$ ipython --no-banner

In [1]: import numpy as np

In [2]: np.set_printoptions(precision=3, suppress=True, linewidth=160)

In [3]: K = np.load("layer10.npy")

In [4]: K
Out[4]: 
array([[-24, -15,  -9,   0,  -6,   0,   0],
       [-16, -10,  -6,   0,  -4,   0,   0],
       [  0,   0,   0,   0,   0,   0,   0],
       [-16, -10,  -6,   0,  -4,   0,   0],
       [ 24,  15,   9,   0,   6,   0,   0],
       [ 16,  10,   6,   0,   4,   0,   0],
       [  8,   5,   3,   0,   2,   0,   0]])

In [5]: rk = np.linalg.matrix_rank(K)

In [6]: rk
Out[6]: np.int64(1)

In [7]: null = np.linalg.svd(K)[2][rk:].T

In [8]: np.linalg.matrix_rank(K.T @ K), np.linalg.matrix_rank(K @ K.T)
Out[8]: (np.int64(1), np.int64(1))

In [9]: null.shape
Out[9]: (7, 6)

In [10]: [int(np.linalg.matrix_rank(np.delete(K, i, axis=0))) for i in range(7)]
Out[10]: [1, 1, 1, 1, 1, 1, 1]

In [11]: [int(np.linalg.matrix_rank(K[:i])) for i in range(1, len(K) + 1)]
Out[11]: [1, 1, 1, 1, 1, 1, 1]

In [12]: F = np.load("run3.npy")

In [13]: F
Out[13]: 
array([[  4,   9,  -8,  -4,   4,  -8],
       [  1,   6, -11,  -7,   1, -11],
       [  3,   8,  -9,  -5,   3,  -9],
       [  5,  10,  -7,  -3,   5,  -7],
       [  0,   5, -12,  -8,   0, -12],
       [  4,   9,  -8,  -4,   4,  -8]])

In [14]: rk = np.linalg.matrix_rank(F)

In [15]: rk
Out[15]: np.int64(2)

In [16]: null = np.linalg.svd(F)[2][rk:].T

In [17]: null @ null.T
Out[17]: 
array([[ 0.754, -0.334, -0.035, -0.105, -0.246, -0.035],
       [-0.334,  0.48 ,  0.112, -0.037, -0.334,  0.112],
       [-0.035,  0.112,  0.613, -0.269, -0.035, -0.387],
       [-0.105, -0.037, -0.269,  0.785, -0.105, -0.269],
       [-0.246, -0.334, -0.035, -0.105,  0.754, -0.035],
       [-0.035,  0.112, -0.387, -0.269, -0.035,  0.613]])

In [18]: [int(np.linalg.matrix_rank(F[:i])) for i in range(1, len(F) + 1)]
Out[18]: [1, 2, 2, 2, 2, 2]

In [19]: np.linalg.matrix_rank(F, rtol=0.1)
Out[19]: np.int64(2)

In [20]: np.linalg.cond(F) > 100
Out[20]: np.True_

In [21]: [round(float(x), 3) for x in np.linalg.svd(F, compute_uv=False)[:3]]
Out[21]: [40.502, 10.276, 0.0]

In [22]: T = np.stack([F, 4 * F, F[::-1]])

In [23]: np.linalg.det(T)
Out[23]: array([0., 0., 0.])

In [24]: np.linalg.norm(T, axis=(1, 2))
Out[24]: array([ 41.785, 167.141,  41.785])

In [25]: T.sum(axis=0)
Out[25]: 
array([[ 24,  54, -48, -24,  24, -48],
       [  5,  35, -67, -43,   5, -67],
       [ 20,  50, -52, -28,  20, -52],
       [ 28,  58, -44, -20,  28, -44],
       [  1,  31, -71, -47,   1, -71],
       [ 24,  54, -48, -24,  24, -48]])

In [26]: np.linalg.matrix_rank(T.reshape(3, -1))
Out[26]: np.int64(2)

In [27]: T.shape
Out[27]: (3, 6, 6)

In [28]: np.einsum("bij,cij->bc", T, T)
Out[28]: 
array([[ 1746,  6984,  1716],
       [ 6984, 27936,  6864],
       [ 1716,  6864,  1746]])

In [29]: (T @ F.T).shape
Out[29]: (3, 6, 6)

In [30]: x = np.array([2, -2, -2, 2, 3, -1])

In [31]: np.sign((F @ x).round(6))
Out[31]: array([1, 1, 1, 1, 1, 1])

In [32]: F @ (2 * x)
Out[32]: array([36, 24, 32, 40, 20, 36])

In [33]: (F @ x).argmax()
Out[33]: np.int64(3)

In [34]: F @ np.ones(6)
Out[34]: array([ -3., -21.,  -9.,   3., -27.,  -3.])

In [35]: mat = np.load("arr.npy")

In [36]: mat
Out[36]: 
array([[-0.07 , -0.568,  0.773],
       [ 0.141, -0.049,  0.311],
       [-0.985,  0.092,  0.029],
       [-0.07 , -0.817, -0.552]])

In [37]: cov = mat.T @ mat

In [38]: np.linalg.matrix_rank(cov)
Out[38]: np.int64(3)

In [39]: np.allclose(cov, cov.T)
Out[39]: True

In [40]: np.trace(cov), round((mat ** 2).sum(), 3)
Out[40]: (np.float64(3.0), np.float64(3.0))

In [41]: np.linalg.svd(mat, compute_uv=False) ** 2
Out[41]: array([1., 1., 1.])

In [42]: cov.round(3) + 0
Out[42]: 
array([[1., 0., 0.],
       [0., 1., 0.],
       [0., 0., 1.]])

In [43]: (mat @ mat.T).shape
Out[43]: (4, 4)

In [44]: s = 10 * 0.2 ** np.arange(5)

In [45]: Q, _ = np.linalg.qr(np.array([[-0.6, -0.5, 0.9, 1.0, 1.0],
    ...:     [0.6, -1.0, -0.1, 0.5, -0.3],
    ...:     [-1.0, -0.3, 1.4, -1.3, 1.1],
    ...:     [-0.5, 0.6, 0.0, 0.5, 0.7],
    ...:     [0.3, 0.2, -0.5, -0.1, 0.0]]))

In [46]: rng = np.random.default_rng(294)

In [47]: X = rng.normal(size=(11, 5)) * s @ Q

In [48]: X
Out[48]: 
array([[-1.982, -1.168,  1.527,  2.566,  1.717],
       [ 4.502,  5.216, -4.698, -5.618, -4.076],
       [-5.842, -8.707,  7.941,  8.175,  5.808],
       [ 2.095,  2.285, -1.885, -2.348, -1.793],
       [-4.574, -2.405,  3.047,  5.949,  3.914],
       [-5.268, -6.371,  5.542,  6.551,  4.833],
       [-0.086, -0.528,  0.715,  0.647,  0.325],
       [ 1.371, -1.157,  0.972, -0.419, -0.446],
       [ 5.411,  4.441, -4.65 , -6.547, -4.573],
       [-4.886, -2.882,  3.652,  6.251,  4.203],
       [-2.116, -2.209,  2.148,  2.732,  1.916]])

In [49]: th = np.radians(120)

In [50]: R = np.eye(7)

In [51]: R[5, 5] = R[0, 0] = np.cos(th)

In [52]: R[5, 0], R[0, 5] = -np.sin(th), np.sin(th)

In [53]: R
Out[53]: 
array([[-0.5  ,  0.   ,  0.   ,  0.   ,  0.   ,  0.866,  0.   ],
       [ 0.   ,  1.   ,  0.   ,  0.   ,  0.   ,  0.   ,  0.   ],
       [ 0.   ,  0.   ,  1.   ,  0.   ,  0.   ,  0.   ,  0.   ],
       [ 0.   ,  0.   ,  0.   ,  1.   ,  0.   ,  0.   ,  0.   ],
       [ 0.   ,  0.   ,  0.   ,  0.   ,  1.   ,  0.   ,  0.   ],
       [-0.866,  0.   ,  0.   ,  0.   ,  0.   , -0.5  ,  0.   ],
       [ 0.   ,  0.   ,  0.   ,  0.   ,  0.   ,  0.   ,  1.   ]])

In [54]: B = K @ R.T

In [55]: np.allclose(K @ K.T, B @ B.T)
Out[55]: True

In [56]: np.round(np.linalg.svd(K, compute_uv=False), 3) + 0, np.round(np.linalg.svd(B, compute_uv=False), 3) + 0
Out[56]: 
(array([56.232,  0.   ,  0.   ,  0.   ,  0.   ,  0.   ,  0.   ]),
 array([56.232,  0.   ,  0.   ,  0.   ,  0.   ,  0.   ,  0.   ]))

In [57]: np.round(np.linalg.det(R), 3), np.trace(R)
Out[57]: (np.float64(1.0), np.float64(4.0))

In [58]: arr = np.loadtxt("block19.csv", delimiter=",")

In [59]: arr
Out[59]: 
array([[ 17.,   4.,   0.,   3.,  -2.],
       [ -3.,  34.,   0.,   1.,   5.],
       [  0.,   1.,  22.,   0.,  -2.],
       [ -4.,   4.,   1.,  15.,   0.],
       [  1.,   3.,  -1.,   0., -34.]])

In [60]: r0 = np.array([-3, 4])

In [61]: np.cross(arr[2, :3], arr[0, :3])
Out[61]: array([-88., 374., -17.])

In [62]: np.correlate(arr[2], arr[0], "full")
Out[62]: array([  0.,  -2., -41.,  66.,   8.,  99., 374.,  -8., -34.])

In [63]: T = np.stack([arr, -1 * arr, arr[::-1]])

In [64]: np.linalg.matrix_rank(T)
Out[64]: array([5, 5, 5])

In [65]: T.shape
Out[65]: (3, 5, 5)

In [66]: W = np.array([[0, 2], [0, -3], [-3, 0], [1, 3], [0, -3]])

In [67]: b = np.array([3, 0])

In [68]: H = np.maximum(arr @ W + b, 0)

In [69]: (H > 0).mean(axis=0)
Out[69]: array([0.8, 0.8])

In [70]: (H > 0).astype(int)
Out[70]: 
array([[1, 1],
       [1, 0],
       [0, 1],
       [1, 1],
       [1, 1]])

In [71]: basis = np.array([[-2, 3, 1], [-2, 1, 0]])

In [72]: W @ basis
Out[72]: 
array([[-4,  2,  0],
       [ 6, -3,  0],
       [ 6, -9, -3],
       [-8,  6,  1],
       [ 6, -3,  0]])

In [73]: (H @ basis).round(6).argmax(axis=1)
Out[73]: array([1, 1, 1, 1, 1])
